$ python -q
>>> import numpy as np
>>> import numpy.linalg as la
>>> np.set_printoptions(suppress=True, linewidth=120)
>>> J = np.load("m.npy")
>>> J
array([[-3,  0],
       [ 0, -5]])
>>> ev, vecs = la.eigh(J)
>>> np.unique(ev.round(6) + 0, return_counts=True)[1]
array([1, 1])
>>> np.round(la.eigvalsh(J + -3 * np.eye(2)), 2)
array([-8., -6.])
>>> ev.sum(), np.trace(J)
(np.float64(-8.0), np.int64(-8))
>>> np.abs(vecs[:, -1]).round(6).argmax()
np.int64(0)
>>> np.abs(vecs[:, -1])
array([1., 0.])
>>> x = np.array([1, 0])
>>> h1 = np.maximum(J @ x, 0)
>>> np.flatnonzero(h1 > 1e-9)
array([], dtype=int64)
>>> np.round(np.tanh(J @ x), 2)
array([-1.,  0.])
>>> ev, vecs = la.eigh(J)
>>> x = np.array([-1, -1])
>>> np.round(la.eigvalsh(J[1:, 1:]), 2)
array([-5.])
>>> (np.sign(vecs[:, -1].round(6)) == np.sign(vecs[0, -1].round(6))).astype(int)
array([1, 0])
>>> vecs * np.abs(ev) @ vecs.T
array([[3., 0.],
       [0., 5.]])
>>> np.abs(J).sum(axis=1).max(), np.abs(ev).max()
(np.int64(5), np.float64(5.0))
>>> A = np.abs(np.array([[1, 2, 2, -1], [2, -1, 1, -2], [3, -3, 1, 1], [1, -2, -2, 3]])) + np.eye(4)
>>> A = A / A.sum(axis=1, keepdims=True)
>>> A.round(2)
array([[0.29, 0.29, 0.29, 0.14],
       [0.29, 0.29, 0.14, 0.29],
       [0.33, 0.33, 0.22, 0.11],
       [0.11, 0.22, 0.22, 0.44]])
>>> round(la.det(A[::-1]), 2)
np.float64(0.0)
>>> np.round(np.kron(np.eye(2, dtype=int), A), 2)
array([[0.29, 0.29, 0.29, 0.14, 0.  , 0.  , 0.  , 0.  ],
       [0.29, 0.29, 0.14, 0.29, 0.  , 0.  , 0.  , 0.  ],
       [0.33, 0.33, 0.22, 0.11, 0.  , 0.  , 0.  , 0.  ],
       [0.11, 0.22, 0.22, 0.44, 0.  , 0.  , 0.  , 0.  ],
       [0.  , 0.  , 0.  , 0.  , 0.29, 0.29, 0.29, 0.14],
       [0.  , 0.  , 0.  , 0.  , 0.29, 0.29, 0.14, 0.29],
       [0.  , 0.  , 0.  , 0.  , 0.33, 0.33, 0.22, 0.11],
       [0.  , 0.  , 0.  , 0.  , 0.11, 0.22, 0.22, 0.44]])
>>> round(la.eigvals(A).sum().real, 2)
np.float64(1.24)
>>> np.round(la.eigvals(A), 2)
array([ 1.  +0.j  ,  0.27+0.j  , -0.02+0.05j, -0.02-0.05j])
>>> round(np.einsum("ij,ji->", A, A), 2)
np.float64(1.07)
>>> np.round(np.poly(A), 2) + 0
array([ 1.  , -1.24,  0.23,  0.  ,  0.  ])
>>> W2 = np.array([[0.7, 1.1, 1.0]])
>>> rng = np.random.default_rng(925506)
>>> W0 = np.array([[0],
...     [4],
...     [-4],
...     [2],
...     [1],
...     [-5],
...     [3],
...     [2],
...     [-2],
...     [3],
...     [2],
...     [5],
...     [5],
...     [2],
...     [-5],
...     [2],
...     [3],
...     [-4],
...     [-2],
...     [-5]]) @ W2 + 0.05 * rng.normal(size=(20, 3))
>>> W0.round(2)
array([[ 0.02,  0.03, -0.03],
       [ 2.77,  4.39,  4.01],
       [-2.89, -4.39, -4.05],
       [ 1.36,  2.31,  2.01],
       [ 0.69,  1.15,  1.03],
       [-3.46, -5.51, -5.08],
       [ 2.12,  3.36,  3.08],
       [ 1.44,  2.15,  1.99],
       [-1.45, -2.18, -2.02],
       [ 2.05,  3.38,  3.02],
       [ 1.36,  2.24,  2.02],
       [ 3.53,  5.51,  4.99],
       [ 3.56,  5.49,  5.07],
       [ 1.38,  2.14,  2.06],
       [-3.41, -5.47, -5.06],
       [ 1.39,  2.19,  1.98],
       [ 2.07,  3.43,  3.12],
       [-2.8 , -4.34, -4.01],
       [-1.41, -2.29, -2.03],
       [-3.53, -5.55, -4.96]])
>>> lab = W0[:, 1] > np.median(W0[:, 1])
>>> r0 = W0[lab].mean(axis=0) - W0[~lab].mean(axis=0)
>>> ((W0 - W0.mean(axis=0)) @ r0 > 0).astype(int)
array([0, 1, 0, 1, 1, 0, 1, 1, 0, 1, 1, 1, 1, 1, 0, 1, 1, 0, 0, 0])
>>> np.argsort(-np.abs(r0).round(6), kind="stable")
array([1, 2, 0])
>>> (((W0 - W0.mean(axis=0)) @ r0 > 0) == lab).mean()
np.float64(0.9)
>>> Xc = W0 - W0.mean(axis=0)
>>> vecs = la.svd(Xc)[2][:1]
>>> Y = Xc - Xc @ vecs.T @ vecs
>>> np.round(np.cov(Xc @ vecs.T, rowvar=False), 2)
np.float64(32.5)
>>> G = np.cov(W0, rowvar=False)
>>> G.round(2)
array([[ 5.85,  9.21,  8.42],
       [ 9.21, 14.52, 13.27],
       [ 8.42, 13.27, 12.14]])
>>> np.round(la.eigvalsh(G)[::-1], 2) + 0
array([32.5,  0. ,  0. ])
>>> np.argwhere(np.triu(np.abs(np.corrcoef(W0.T)) > 0.8, 1))
array([[0, 1],
       [0, 2],
       [1, 2]])
>>> G.shape
(3, 3)
>>> np.argsort(-W0.std(axis=0).round(6), kind="stable")
array([1, 2, 0])
>>> Xc = (W0 - W0.mean(axis=0)) / W0.std(axis=0)
>>> np.argwhere(np.abs(Xc) > 2)
array([], shape=(0, 2), dtype=int64)
>>> Xc.std(axis=0)
array([1., 1., 1.])
>>> b = la.lstsq(np.delete(Xc, 2, axis=1), Xc[:, 2])[0]
>>> np.abs(b).argmax()
np.int64(1)
>>> np.round(1 - np.var(Xc[:, 2] - np.delete(Xc, 2, axis=1) @ b), 2)
np.float64(1.0)
>>> b.round(2)
array([0.27, 0.73])
>>> np.round(la.norm(W0, 2) / la.norm(W0), 2)
np.float64(1.0)
>>> np.argsort(-la.norm(W0, axis=0).round(6), kind="stable")[:3]
array([1, 2, 0])
>>> la.cond(W0) > 100
np.True_
>>> la.matrix_rank(W0, rtol=0.1)
np.int64(1)
>>> Y = np.array([[1, 2, 0, 3], [-1, 3, -2, 3], [-1, -1, 0, 2], [-3, -2, 1, 3]])
>>> E = Y + Y.T
>>> E
array([[ 2,  1, -1,  0],
       [ 1,  6, -3,  1],
       [-1, -3,  0,  3],
       [ 0,  1,  3,  6]])
>>> # symmetric, so the eigenvalues are real
>>> round(la.eigvalsh(E).min(), 2)
np.float64(-2.49)
>>> [round(float(la.det(E[:i, :i])), 2) + 0 for i in range(1, 5)]
[2.0, 11.0, -18.0, -236.0]
>>> Uu, s, vt = la.svd(E, full_matrices=False)
>>> (s > 1e-8).sum()
np.int64(4)
>>> data = np.loadtxt("test15.csv", delimiter=",")
>>> data.round(2)
array([[ 0.74, -0.44,  0.26,  0.44],
       [-0.44,  0.26,  0.44,  0.74],
       [ 0.26,  0.44,  0.74, -0.44],
       [ 0.44,  0.74, -0.44,  0.26]])
>>> r0 = np.array([2, 3, 2, 3])
>>> Y = data + np.outer(r0, np.eye(4)[1])
>>> la.matrix_rank(Y - data)
np.int64(1)
>>> lab = rng.permutation(4)
>>> Y = data[:, lab] * rng.choice([-1, 1], 4)
>>> Y.round(2)
array([[-0.26, -0.74,  0.44, -0.44],
       [-0.44,  0.44, -0.26, -0.74],
       [-0.74, -0.26, -0.44,  0.44],
       [ 0.44, -0.44, -0.74, -0.26]])
>>> Uu, _, vt = la.svd(data.T @ Y)
>>> np.round(la.lstsq(data, Y)[0], 2) + 0
array([[ 0., -1.,  0.,  0.],
       [ 0.,  0., -1.,  0.],
       [-1.,  0.,  0.,  0.],
       [ 0.,  0.,  0., -1.]])
>>> lab
array([2, 0, 1, 3])
>>> np.round(la.svd(data, compute_uv=False), 2)
array([1., 1., 1., 1.])
>>> round(data[:, 2] @ data[:, 3], 2)
np.float64(-0.0)
>>> np.round(la.norm(data, axis=0), 2)
array([1., 1., 1., 1.])
>>> np.round(data.T @ data, 2) + 0
array([[1., 0., 0., 0.],
       [0., 1., 0., 0.],
       [0., 0., 1., 0.],
       [0., 0., 0., 1.]])
>>> F = np.load("layer7.npy")
>>> F
array([[ 1,  0,  0],
       [-3,  1,  0],
       [ 1,  2,  1]])
>>> np.round(np.sort(la.eigvals(F)), 2)
array([1., 1., 1.])
>>> np.prod(np.diag(F)), round(la.det(F), 2)
(np.int64(1), np.float64(1.0))
>>> ang = np.radians(90)
>>> R = np.eye(3)
>>> R[2, 2] = R[1, 1] = np.cos(ang)
>>> R[2, 1], R[1, 2] = -np.sin(ang), np.sin(ang)
>>> R.round(2) + 0
array([[ 1.,  0.,  0.],
       [ 0.,  0.,  1.],
       [ 0., -1.,  0.]])
>>> Y = F @ R.T
>>> np.allclose(F @ F.T, Y @ Y.T)
True
>>> np.allclose(la.norm(F, axis=1), la.norm(Y, axis=1))
True
>>> Uu, s, vt = la.svd(F)
>>> np.argmax(s[:-1] / (s[1:] + 1e-6)) + 1
np.int64(2)
>>> Y = Uu[:, :2] @ np.diag(s[:2]) @ vt[:2]
>>> round(la.norm(F - Y) / la.norm(F), 2)
np.float64(0.03)
>>> lab = rng.integers(0, 2, 3)
>>> M = (lab[:, None] == lab) * 2 + np.eye(3)
>>> M
array([[3., 0., 2.],
       [0., 3., 0.],
       [2., 0., 3.]])
>>> r0 = np.array([2, 1, 0])
>>> Y = M + np.outer(r0, np.eye(3)[2])
>>> Y
array([[3., 0., 4.],
       [0., 3., 1.],
       [2., 0., 3.]])
>>> la.matrix_rank(Y - M)
np.int64(1)
>>> m1 = np.load("block6.npy")
>>> m1
array([[-10.,  -4.,  -1.,  -4.],
       [  8.,   3.,   1.,   3.],
       [  6.,   2.,   1.,   2.],
       [ 14.,   6.,   1.,   6.]])
>>> # columns 1 and 3 are equal
>>> rk = la.matrix_rank(m1)
>>> rk
np.int64(2)
>>> null = la.svd(m1)[2][rk:].T
>>> np.round(null @ null.T, 2)
array([[ 0.14, -0.14, -0.29, -0.14],
       [-0.14,  0.64,  0.29, -0.36],
       [-0.29,  0.29,  0.57,  0.29],
       [-0.14, -0.36,  0.29,  0.64]])
>>> [int(la.matrix_rank(np.delete(m1, i, axis=0))) for i in range(4)]
[2, 2, 2, 2]
>>> [int(la.matrix_rank(m1[:, :j + 1])) for j in range(4)]
[1, 2, 2, 2]
>>> np.round(m1 @ null, 2) + 0
array([[0., 0.],
       [0., 0.],
       [0., 0.],
       [0., 0.]])
>>> la.matrix_rank(m1.T @ m1), la.matrix_rank(m1 @ m1.T)
(np.int64(2), np.int64(2))
>>> np.allclose(m1 @ null, 0)
True
>>> Uu, s, vt = la.svd(m1)
>>> np.argmax(s[:-1] / (s[1:] + 1e-6)) + 1
np.int64(2)
>>> Y = Uu[:, :2] @ np.diag(s[:2]) @ vt[:2]
>>> la.matrix_rank(m1, rtol=0.05)
np.int64(1)
>>> Y.round(2)
array([[-10.,  -4.,  -1.,  -4.],
       [  8.,   3.,   1.,   3.],
       [  6.,   2.,   1.,   2.],
       [ 14.,   6.,   1.,   6.]])
